>>> import numpy as np
>>> np.set_printoptions(suppress=True, linewidth=200)
>>> W0 = np.load("dump.npy")
>>> W0
array([[ 0., -1.,  0.,  0., -1., -1.],
       [-1.,  0.,  0.,  0., -1., -1.],
       [ 0.,  0.,  0., -1.,  0.,  0.],
       [ 0.,  0., -1.,  0.,  0.,  0.],
       [-1., -1.,  0.,  0.,  0., -1.],
       [-1., -1.,  0.,  0., -1.,  0.]])
>>> np.flatnonzero(np.linalg.matrix_power((W0 != 0) + (W0.T != 0) + np.eye(6), 6)[3])
array([2, 3])
>>> W0 @ W0
array([[3., 2., 0., 0., 2., 2.],
       [2., 3., 0., 0., 2., 2.],
       [0., 0., 1., 0., 0., 0.],
       [0., 0., 0., 1., 0., 0.],
       [2., 2., 0., 0., 3., 2.],
       [2., 2., 0., 0., 2., 3.]])
>>> np.round(np.linalg.det(W0), 2)
np.float64(3.0)
>>> B = np.linalg.inv(W0)
>>> np.round(np.linalg.inv(B), 2) + 0
array([[ 0., -1.,  0.,  0., -1., -1.],
       [-1.,  0.,  0.,  0., -1., -1.],
       [ 0.,  0.,  0., -1.,  0.,  0.],
       [ 0.,  0., -1.,  0.,  0.,  0.],
       [-1., -1.,  0.,  0.,  0., -1.],
       [-1., -1.,  0.,  0., -1.,  0.]])
>>> np.round(np.linalg.det(W0) * B, 2)
array([[ 2., -1., -0., -0., -1., -1.],
       [-1.,  2., -0., -0., -1., -1.],
       [-0., -0., -0., -3., -0., -0.],
       [-0., -0., -3., -0., -0., -0.],
       [-1., -1.,  0.,  0.,  2., -1.],
       [-1., -1.,  0.,  0., -1.,  2.]])
>>> round(float(np.linalg.cond(W0)), 2)
3.0
>>> (np.abs(B) > 1e-9).astype(int)
array([[1, 1, 0, 0, 1, 1],
       [1, 1, 0, 0, 1, 1],
       [0, 0, 0, 1, 0, 0],
       [0, 0, 1, 0, 0, 0],
       [1, 1, 0, 0, 1, 1],
       [1, 1, 0, 0, 1, 1]])
>>> ev, V = np.linalg.eigh(W0)
>>> np.round(V @ np.diag(ev) @ V.T, 2) + 0
array([[ 0., -1.,  0.,  0., -1., -1.],
       [-1.,  0.,  0.,  0., -1., -1.],
       [ 0.,  0.,  0., -1.,  0.,  0.],
       [ 0.,  0., -1.,  0.,  0.,  0.],
       [-1., -1.,  0.,  0.,  0., -1.],
       [-1., -1.,  0.,  0., -1.,  0.]])
>>> np.unique(ev.round(6) + 0, return_counts=True)[1]
array([1, 1, 4])
>>> np.round(np.linalg.eigvalsh(W0).min(), 2)
np.float64(-3.0)
>>> np.all(np.linalg.eigvalsh(W0) > 0)
np.False_
>>> q, V = np.linalg.qr(W0[:, :1])[0], np.linalg.qr(W0[:, 1:])[0]
>>> sigma = np.linalg.svd(q.T @ V, compute_uv=False)
>>> (sigma > 0.9).sum()
np.int64(0)
>>> round(float(np.linalg.norm(q @ q.T - V @ V.T, 2)), 2)
1.0
>>> sigma.round(2)
array([0.76])
>>> K = np.array([[0.0, 2.0, 2.0, -1.0, -2.0, 0.0, 1.0, -1.0],
...     [2.0, 0.0, 0.0, 0.0, 0.0, 0.0, 0.0, 0.0],
...     [2.0, 0.0, 0.0, 0.0, 0.0, 0.0, 0.0, 0.0],
...     [-1.0, 0.0, 0.0, 0.0, 0.0, 0.0, 0.0, 0.0],
...     [-2.0, 0.0, 0.0, 0.0, 0.0, 0.0, 0.0, 0.0],
...     [0.0, 0.0, 0.0, 0.0, 0.0, 0.0, 0.0, 0.0],
...     [1.0, 0.0, 0.0, 0.0, 0.0, 0.0, 0.0, 0.0],
...     [-1.0, 0.0, 0.0, 0.0, 0.0, 0.0, 0.0, 0.0]])
>>> K
array([[ 0.,  2.,  2., -1., -2.,  0.,  1., -1.],
       [ 2.,  0.,  0.,  0.,  0.,  0.,  0.,  0.],
       [ 2.,  0.,  0.,  0.,  0.,  0.,  0.,  0.],
       [-1.,  0.,  0.,  0.,  0.,  0.,  0.,  0.],
       [-2.,  0.,  0.,  0.,  0.,  0.,  0.,  0.],
       [ 0.,  0.,  0.,  0.,  0.,  0.,  0.,  0.],
       [ 1.,  0.,  0.,  0.,  0.,  0.,  0.,  0.],
       [-1.,  0.,  0.,  0.,  0.,  0.,  0.,  0.]])
>>> rk = np.linalg.matrix_rank(K)
>>> rk
np.int64(2)
>>> N = np.linalg.svd(K)[2][rk:].T
>>> np.round(N @ N.T, 2) + 0
array([[ 0.  ,  0.  ,  0.  ,  0.  ,  0.  ,  0.  ,  0.  ,  0.  ],
       [ 0.  ,  0.73, -0.27,  0.13,  0.27,  0.  , -0.13,  0.13],
       [ 0.  , -0.27,  0.73,  0.13,  0.27,  0.  , -0.13,  0.13],
       [ 0.  ,  0.13,  0.13,  0.93, -0.13,  0.  ,  0.07, -0.07],
       [ 0.  ,  0.27,  0.27, -0.13,  0.73,  0.  ,  0.13, -0.13],
       [ 0.  ,  0.  ,  0.  ,  0.  ,  0.  ,  1.  ,  0.  ,  0.  ],
       [ 0.  , -0.13, -0.13,  0.07,  0.13,  0.  ,  0.93,  0.07],
       [ 0.  ,  0.13,  0.13, -0.07, -0.13,  0.  ,  0.07,  0.93]])
>>> np.allclose(K @ N, 0)
True
>>> [int(np.linalg.matrix_rank(K[:i])) for i in range(1, len(K) + 1)]
[1, 2, 2, 2, 2, 2, 2, 2]
>>> sigma = 10 * 0.2 ** np.arange(5)
>>> q, _ = np.linalg.qr(np.array([[-0.2, 0.8, 1.2, 0.4, -0.6],
...     [-0.2, 1.1, -1.5, -0.1, 0.6],
...     [1.0, 0.1, 0.6, 0.4, -1.4],
...     [1.5, -1.0, 0.7, -2.0, 1.7],
...     [-3.0, -0.5, -1.4, 0.3, 0.0]]))
>>> rng = np.random.default_rng(587351)
>>> M = rng.normal(size=(10, 5)) * sigma @ q
>>> M.round(2) + 0
array([[-0.13,  0.32,  0.41,  0.  , -0.6 ],
       [ 0.11, -1.05, -0.94, -0.62,  0.97],
       [-0.29, -1.58,  0.4 , -1.38,  0.09],
       [ 0.05, -0.41, -0.76, -0.13,  0.49],
       [-0.4 , -4.03, -6.62, -3.91,  1.56],
       [-0.12, -0.36,  1.2 , -0.37, -0.21],
       [ 0.28,  3.37,  1.72,  2.75, -1.39],
       [ 0.99,  7.38, 11.38,  7.34, -2.23],
       [ 0.43,  1.  ,  5.15,  1.88,  0.37],
       [ 0.79,  6.67, 10.33,  6.61, -2.14]])
>>> dist = np.linalg.norm(M[:, None] - M[None], axis=-1)
>>> np.flatnonzero(dist[3] < dist.mean() / 2)
array([0, 1, 2, 3, 5])
>>> dist.mean(axis=1).argmax()
np.int64(7)
>>> np.linalg.matrix_rank(dist ** 2)
np.int64(7)
>>> hat = M @ np.linalg.solve(M.T @ M, M.T)
>>> np.round(np.diag(hat), 2)
array([0.17, 0.31, 0.71, 0.48, 0.28, 0.34, 0.75, 0.67, 0.63, 0.67])
>>> np.round(hat @ M[:, 4], 2)
array([-0.6 ,  0.97,  0.09,  0.49,  1.56, -0.21, -1.39, -2.23,  0.37, -2.14])
>>> np.allclose(hat @ hat, hat)
True
>>> x = np.array([-9, -2, 3, 2, 7])
>>> y = M @ x
>>> beta, lr = np.zeros(5), 1 / np.linalg.norm(M, 2) ** 2
>>> for i in range(150):
...     beta -= lr * M.T @ (M @ beta - y)
...     if i % 50 == 0: print(i, round(np.linalg.norm(M @ beta - y), 2))
... 
0 18.46
50 6.78
100 4.11
>>> beta.round(2)
array([ 0.44, -2.52,  3.26, -0.45,  2.71])
>>> round(float(np.linalg.cond(M)), 2)
530.39
>>> np.round(np.linalg.norm(M, 2) / np.linalg.norm(M), 2)
np.float64(0.99)
>>> [round(float(x), 2) for x in np.linalg.svd(M, compute_uv=False)[:3]]
[23.91, 3.81, 1.51]
>>> np.argsort(-np.linalg.norm(M, axis=0).round(6), kind="stable")[:3]
array([2, 1, 3])
>>> np.round(np.abs(np.linalg.svd(M)[2][-1]), 2)
array([0.82, 0.36, 0.04, 0.19, 0.39])
>>> np.linalg.cond(M) > 100
np.True_
>>> np.linalg.matrix_rank(M, rtol=0.1)
np.int64(2)
